% ipython --no-banner

In [1]: import numpy as np

In [2]: import numpy.linalg as la

In [3]: np.set_printoptions(precision=3, suppress=True, linewidth=100, sign=" ")

In [4]: tidy = lambda a: np.round(a, 3) + 0

In [5]: W0 = np.array([[1, 0, 0], [0, 1, 0], [-1, 0, 1]])

In [6]: M2 = np.array([[4, -7], [-3, -3]])

In [7]: C = np.kron(M2, W0)

In [8]: print(C)
[[ 4  0  0 -7  0  0]
 [ 0  4  0  0 -7  0]
 [-4  0  4  7  0 -7]
 [-3  0  0 -3  0  0]
 [ 0 -3  0  0 -3  0]
 [ 3  0 -3  3  0 -3]]

In [9]: rng = np.random.default_rng(97008)

In [10]: M2 = C + rng.integers(-2, 3, (6, 1)) @ rng.integers(-2, 3, (1, 6))

In [11]: print(M2)
[[ 2 -4 -2 -9 -2  2]
 [ 2  8  2  2 -5 -2]
 [-5 -2  3  6 -1 -6]
 [-3  0  0 -3  0  0]
 [ 2  1  2  2 -1 -2]
 [ 4  2 -2  4  1 -4]]

In [12]: print(M2 - C)
[[-2 -4 -2 -2 -2  2]
 [ 2  4  2  2  2 -2]
 [-1 -2 -1 -1 -1  1]
 [ 0  0  0  0  0  0]
 [ 2  4  2  2  2 -2]
 [ 1  2  1  1  1 -1]]

In [13]: print(tidy(la.svd(M2 - C, compute_uv=False)))
[ 11.225   0.      0.      0.      0.      0.   ]

In [14]: vec = np.array([2, 3, 1, 3, -3, -2])

In [15]: rhs = M2 @ vec

In [16]: b, lr = np.zeros(6), 1 / la.norm(M2, 2) ** 2

In [17]: for i in range(3):
    ...:     b -= lr * M2.T @ (M2 @ b - rhs)
    ...:     if i % 1 == 0: print(i, round(la.norm(M2 @ b - rhs), 3))
    ...: 
0 19.4
1 11.787
2 7.943

In [18]: print(tidy(la.cond(M2)))
12.572

In [19]: vec = np.array([-8, 4, 3])

In [20]: print(np.sign((W0 @ vec).round(6)))
[-1  1  1]

In [21]: print(W0 @ np.eye(3)[1])
[ 0.  1.  0.]

In [22]: print(W0 * vec)
[[-8  0  0]
 [ 0  4  0]
 [ 8  0  3]]

In [23]: print(W0 @ (2 * vec))
[-16   8  22]

In [24]: print(np.einsum("ii->", W0))
3

In [25]: print(tidy(la.det(W0[::-1])))
-1.0

In [26]: print(tidy(la.eigvals(W0)))
[ 1.  1.  1.]

In [27]: print(np.kron(np.eye(2, dtype=int), W0))
[[ 1  0  0  0  0  0]
 [ 0  1  0  0  0  0]
 [-1  0  1  0  0  0]
 [ 0  0  0  1  0  0]
 [ 0  0  0  0  1  0]
 [ 0  0  0 -1  0  1]]

In [28]: print(tidy(la.eigvals(W0).sum().real))
3.0

In [29]: print(np.poly(W0))
[ 1. -3.  3. -1.]

In [30]: A = 0.9 ** np.abs(np.subtract.outer(np.arange(4), np.arange(4)))

In [31]: print(tidy(A))
[[ 1.     0.9    0.81   0.729]
 [ 0.9    1.     0.9    0.81 ]
 [ 0.81   0.9    1.     0.9  ]
 [ 0.729  0.81   0.9    1.   ]]

In [32]: left, s, vt = la.svd(A, full_matrices=False)

In [33]: print(tidy(np.abs(vt[0])))
[ 0.487  0.512  0.512  0.487]

In [34]: print(tidy(left.T @ A @ vt.T))
[[ 3.527  0.     0.     0.   ]
 [ 0.     0.31   0.     0.   ]
 [ 0.     0.     0.102  0.   ]
 [ 0.     0.     0.     0.061]]

In [35]: print(tidy(s))
[ 3.527  0.31   0.102  0.061]

In [36]: print(np.abs(left[:, 0]).round(6).argmax())
1

In [37]: X = np.loadtxt("run4.csv", delimiter=",")

In [38]: print(tidy(X))
[[ 1.     0.     0.   ]
 [ 0.     0.707  0.707]
 [ 0.    -0.707  0.707]]

In [39]: f = np.array([1, 7, -2])

In [40]: M2 = X + np.outer(f, np.eye(3)[0])

In [41]: print(tidy(la.det(M2) / la.det(X)), tidy(1 + la.solve(X, f)[0]))
2.0 2.0

In [42]: print(la.matrix_rank(la.inv(M2) - la.inv(X), tol=1e-8))
1

In [43]: print(tidy(M2))
[[ 2.     0.     0.   ]
 [ 7.     0.707  0.707]
 [-2.    -0.707  0.707]]

In [44]: print(la.matrix_rank(M2 - X))
1

In [45]: M = np.loadtxt("case2.csv", delimiter=",")

In [46]: print(tidy(M))
[[ 1.     0.     0.     0.   ]
 [ 0.     1.     0.     0.   ]
 [ 0.     0.    -0.5   -0.866]
 [ 0.     0.     0.866 -0.5  ]]

In [47]: print(tidy(la.eigvals(M)))
[-0.5+0.866j -0.5-0.866j  1. +0.j     1. +0.j   ]

In [48]: print(tidy(la.det(M[::-1])))
1.0

In [49]: print(tidy(np.einsum("ii->", M)))
1.0

In [50]: print(tidy(la.eigvals(M).sum().real))
1.0

In [51]: arr = np.load("layer13.npy")

In [52]: print(arr)
[[ 3.  0.]
 [ 0.  3.]]

In [53]: M2 = la.inv(arr)

In [54]: print(arr @ M2)
[[ 1.  0.]
 [ 0.  1.]]

In [55]: print(tidy(la.cond(arr)))
1.0

In [56]: print(tidy(la.slogdet(arr)[0]))
1.0

In [57]: print((np.abs(M2) > 1e-9).astype(int))
[[ 1  0]
 [ 0  1]]

In [58]: Q = arr.astype(float).copy()

In [59]: for j in range(2):
    ...:     Q[:, j] -= Q[:, :j] @ (Q[:, :j].T @ Q[:, j])
    ...:     Q[:, j] /= la.norm(Q[:, j])
    ...: 

In [60]: print(Q)
[[ 1.  0.]
 [ 0.  1.]]

In [61]: print(Q.T @ Q)
[[ 1.  0.]
 [ 0.  1.]]

In [62]: f = np.array([5, 0, 1]) + 0.5

In [63]: mat = np.outer(f, f) / (f @ f)

In [64]: print(tidy(mat))
[[ 0.924  0.084  0.252]
 [ 0.084  0.008  0.023]
 [ 0.252  0.023  0.069]]

In [65]: vec = np.array([6, 2, -2])

In [66]: print(tidy(la.eigvalsh(2 * mat - np.eye(3))))
[-1. -1.  1.]

In [67]: J = np.load("dump.npy")

In [68]: print(J)
[[ 2  4  0]
 [-2  1  0]
 [ 0  0  1]]

In [69]: M2 = np.array([[2, -1], [-1, -1]])

In [70]: C = np.kron(M2, J)

In [71]: print(tidy(la.norm(C, 2)), tidy(la.norm(M2, 2) * la.norm(J, 2)))
10.298 10.298

In [72]: print(C.shape)
(6, 6)

In [73]: Q, V = la.qr(J[:, :2])[0], la.qr(J[:, 2:])[0]

In [74]: s = la.svd(Q.T @ V, compute_uv=False)

In [75]: print(s)
[ 0.]

In [76]: print((s > 0.9).sum())
0

In [77]: print(np.allclose(J, J.T))
False

In [78]: print(np.allclose(J @ J.T, J.T @ J))
False

In [79]: print(tidy(np.sort(np.abs(la.eigvals(J)))))
[ 1.     3.162  3.162]

In [80]: print(np.trace(J))
4

In [81]: E = 0.9 ** np.abs(np.subtract.outer(np.arange(3), np.arange(3)))

In [82]: print(E)
[[ 1.    0.9   0.81]
 [ 0.9   1.    0.9 ]
 [ 0.81  0.9   1.  ]]

In [83]: print(J @ J)
[[-4 12  0]
 [-6 -7  0]
 [ 0  0  1]]

In [84]: print(tidy(np.sort(la.eigvals(J).real)))
[ 1.   1.5  1.5]

In [85]: print((J != 0).astype(int))
[[ 1  1  0]
 [ 1  1  0]
 [ 0  0  1]]

In [86]: print(tidy(la.det(J)))
10.0

In [87]: vals, V = la.eigh(E)

In [88]: vec = np.array([-3, 2, 0])

In [89]: print((np.sign(V[:, -1].round(6)) == np.sign(V[0, -1].round(6))).astype(int))
[ 1  1  1]

In [90]: print(tidy(vec @ E @ vec / (vec @ vec)), tidy(vals[0]), tidy(vals[-1]))
0.169 0.069 2.741

In [91]: print(tidy(V * np.sqrt(vals) @ V.T))
[[ 0.803  0.469  0.367]
 [ 0.469  0.748  0.469]
 [ 0.367  0.469  0.803]]

In [92]: print(tidy(la.eigvalsh(E[1:, 1:])))
[ 0.1  1.9]
